>>> import numpy as np
>>> np.set_printoptions(suppress=True, linewidth=120)
>>> mat = np.loadtxt("sample8.csv", delimiter=",")
>>> mat.round(3)
array([[-0.316, -0.949],
       [-0.949,  0.316]])
>>> # orthonormal columns
>>> evals, vecs = np.linalg.eig(mat)
>>> print(np.round(np.sort(np.linalg.eigvals(np.linalg.inv(mat))), 3))
[-1.  1.]
>>> np.round(np.sort(np.linalg.eigvals(mat.T)), 3)
array([-1.,  1.])
>>> print(np.round(np.sort(np.linalg.eigvals(mat @ mat)), 3))
[1. 1.]
>>> f = np.array([-1, -2, 2])
>>> np.round(np.convolve(mat[1], f), 3)
array([ 0.949,  1.581, -2.53 ,  0.632])
>>> print(np.round(np.polyval(f, mat[1]), 3))
[2.997 1.268]
>>> x0 = np.array([0, -1])
>>> print(np.round(mat @ x0, 3))
[ 0.949 -0.316]
>>> print(np.round((mat * x0).sum(axis=1), 3))
[ 0.949 -0.316]
>>> np.sign((mat @ x0).round(6))
array([ 1., -1.])
>>> x0 = np.array([1, -3])
>>> rhs = mat @ x0
>>> b, lr = np.zeros(2), 1 / np.linalg.norm(mat, 2) ** 2
>>> for i in range(20):
...     b -= lr * mat.T @ (mat @ b - rhs)
...     if i % 5 == 0: print(i, round(np.linalg.norm(mat @ b - rhs), 3))
... 
0 0.0
5 0.0
10 0.0
15 0.0
>>> b.round(3)
array([ 1., -3.])
>>> x0 = np.array([8, 6])
>>> print([p for p in range(1, 25) if np.allclose(np.linalg.matrix_power(mat, p), np.eye(2))])
[2, 4, 6, 8, 10, 12, 14, 16, 18, 20, 22, 24]
>>> np.round(np.sort(np.abs(np.degrees(np.angle(np.linalg.eigvals(mat))))), 3)
array([  0., 180.])
>>> np.round(mat.T @ (mat @ x0), 3)
array([8., 6.])
>>> print(np.round(np.abs(np.linalg.eigvals(mat)), 3))
[1. 1.]
>>> 2 - np.linalg.matrix_rank(mat - np.eye(2), tol=1e-8)
np.int64(1)
>>> A2 = np.array([[2, 0, 1], [2, 1, 2], [2, 1, 2]])
>>> W2 = np.array([[2]])
>>> X = np.block([[A2, np.array([[2], [1], [2]])], [np.zeros((1, 3)), W2]])
>>> X
array([[2., 0., 1., 2.],
       [2., 1., 2., 1.],
       [2., 1., 2., 2.],
       [0., 0., 0., 2.]])
>>> # rows and columns are dependent
>>> try:
...     np.linalg.inv(X)
... except np.linalg.LinAlgError as e:
...     print(e)
... 
Singular matrix
>>> print(np.abs(np.diag(np.linalg.qr(X)[1])) > 1e-9)
[ True  True False  True]
>>> print(np.round(X @ np.linalg.pinv(X) @ X, 3) + 0)
[[2. 0. 1. 2.]
 [2. 1. 2. 1.]
 [2. 1. 2. 2.]
 [0. 0. 0. 2.]]
>>> U, sigma, Vh = np.linalg.svd(X)
>>> sigma.round(3) + 0
array([5.614, 1.953, 0.821, 0.   ])
>>> print(np.argmax(sigma[:-1] / (sigma[1:] + 1e-6)) + 1)
3
>>> A2 = U[:, :3] @ np.diag(sigma[:3]) @ Vh[:3]
>>> round(float(np.abs(X - A2).max()), 3)
0.0
>>> round(np.linalg.norm(X - A2) / np.linalg.norm(X), 3)
np.float64(0.0)
>>> np.linalg.matrix_rank(X, rtol=0.05)
np.int64(3)
>>> A2.round(3) + 0
array([[2., 0., 1., 2.],
       [2., 1., 2., 1.],
       [2., 1., 2., 2.],
       [0., 0., 0., 2.]])
>>> U, sigma, Vh = np.linalg.svd(X)
>>> vecs = Vh[:(sigma > 1e-8).sum()]
>>> rng = np.random.default_rng(228198)
>>> x0 = X[3] + -2 * X[2] + rng.integers(2) * np.eye(4)[0]
>>> x0
array([-4., -2., -4., -2.])
>>> np.linalg.matrix_rank(np.vstack([X, x0]))
np.int64(3)
>>> print(np.round(np.diag(vecs.T @ vecs), 3))
[0.889 0.556 0.556 1.   ]
>>> np.round(vecs.T @ vecs, 3) + 0
array([[ 0.889, -0.222,  0.222,  0.   ],
       [-0.222,  0.556,  0.444,  0.   ],
       [ 0.222,  0.444,  0.556,  0.   ],
       [ 0.   ,  0.   ,  0.   ,  1.   ]])
>>> np.allclose(vecs.T @ vecs @ x0, x0)
True
>>> x0 = np.array([1, 1])
>>> rhs = mat @ x0
>>> rhs.round(3)
array([-1.265, -0.632])
>>> np.round(np.linalg.solve(mat, 2 * rhs), 3)
array([2., 2.])
>>> np.round(np.linalg.solve(mat, rhs + mat[:, 1]), 3)
array([1., 2.])
>>> W0 = np.triu(rng.random((3, 3)) < 0.8, 1).astype(int)
>>> W0 = W0 + W0.T
>>> W0
array([[0, 0, 1],
       [0, 0, 1],
       [1, 1, 0]])
>>> # row 1 repeats row 0
>>> proj = np.triu(np.array([[0, 0, 2], [1, 1, 1], [1, 0, 2]]), 1) + np.eye(3)
>>> A2 = proj @ W0 @ np.linalg.inv(proj)
>>> round(float(np.linalg.det(A2)), 3)
0.0
>>> A2
array([[ 2.,  2., -5.],
       [ 1.,  1., -2.],
       [ 1.,  1., -3.]])
>>> proj @ W0 - W0 @ proj
array([[ 2.,  2.,  0.],
       [ 1.,  1.,  0.],
       [ 0.,  0., -3.]])
>>> W2 = np.sign(np.array([[4, -3, -2, 0], [-4, -4, -1, 1], [-2, -2, 4, 2], [-1, 2, -2, -1]]))
>>> A2 = (np.tril(W2, -1) + np.eye(4)) @ (np.triu(W2, 1) + np.eye(4))
>>> evals = np.array([2, -1, 2, 0])
>>> arr = np.rint(A2 * evals @ np.linalg.inv(A2)) + 0
>>> arr
array([[ -1.,   6.,  -3.,  -6.],
       [  2., -10.,   4.,  10.],
       [  0.,   0.,   2.,   0.],
       [  2., -12.,   4.,  12.]])
>>> # rank 3
>>> rk = np.linalg.matrix_rank(arr)
>>> rk
np.int64(3)
>>> null = np.linalg.svd(arr)[2][rk:].T
>>> print(np.linalg.matrix_rank(arr.T @ arr), np.linalg.matrix_rank(arr @ arr.T))
3 3
>>> null.shape
(4, 1)
>>> np.round(null @ null.T, 3) + 0
array([[0. , 0. , 0. , 0. ],
       [0. , 0.5, 0. , 0.5],
       [0. , 0. , 0. , 0. ],
       [0. , 0.5, 0. , 0.5]])
>>> np.allclose(arr @ null, 0)
True
>>> [int(np.linalg.matrix_rank(np.delete(arr, i, axis=0))) for i in range(4)]
[3, 2, 3, 3]
>>> C2 = arr.T @ arr
>>> np.allclose(C2, C2.T)
True
>>> np.round(np.linalg.eigvalsh(C2)[::-1], 3) + 0
array([609.386,   4.545,   0.069,   0.   ])
>>> np.trace(C2), (arr ** 2).sum()
(np.float64(614.0), np.float64(614.0))
>>> np.linalg.matrix_rank(C2)
np.int64(3)
>>> lab = rng.permutation(4)
>>> lab
array([2, 1, 0, 3])
>>> A2 = arr[lab][:, lab]
>>> np.allclose(A2, arr)
False
>>> np.round(np.sort(np.abs(np.linalg.eigvals(A2))), 3) + 0
array([0., 1., 2., 2.])
>>> np.diag(A2)
array([  2., -10.,  -1.,  12.])
>>> A2 = arr / np.linalg.norm(arr, axis=1, keepdims=True)
>>> C2 = A2 @ A2.T
>>> (np.abs(C2) > 0.9).astype(int)
array([[1, 1, 0, 1],
       [1, 1, 0, 1],
       [0, 0, 1, 0],
       [1, 1, 0, 1]])
>>> np.round(np.linalg.norm(A2, axis=1), 3)
array([1., 1., 1., 1.])
>>> np.argwhere(np.triu(np.abs(C2) > 0.95, 1))
array([[0, 1],
       [0, 3],
       [1, 3]])
>>> C2[1].round(3)
array([-0.998,  1.   ,  0.27 ,  0.999])
>>> (C2 - 2 * np.eye(4)).round(6).argmax(axis=1)
array([2, 3, 1, 1])
>>> proj = np.triu(np.array([[-2, 3, 2, -1], [1, 1, -1, 1], [0, -3, -3, 0], [-2, 3, 3, -2]]), 1) + np.eye(4)
>>> A2 = proj @ arr @ np.linalg.inv(proj)
>>> np.trace(A2), np.trace(arr)
(np.float64(3.0), np.float64(3.0))
>>> proj @ arr - arr @ proj
array([[  4., -15.,  20.,  11.],
       [  2., -18., -12.,  24.],
       [  0.,   0.,   0.,   0.],
       [  0.,  -6., -16.,  14.]])
>>> np.linalg.matrix_rank(A2)
np.int64(3)
>>> A2
array([[  3., -21., -18.,  36.],
       [  4., -34., -36.,  60.],
       [  0.,   0.,   2.,   0.],
       [  2., -18., -18.,  32.]])
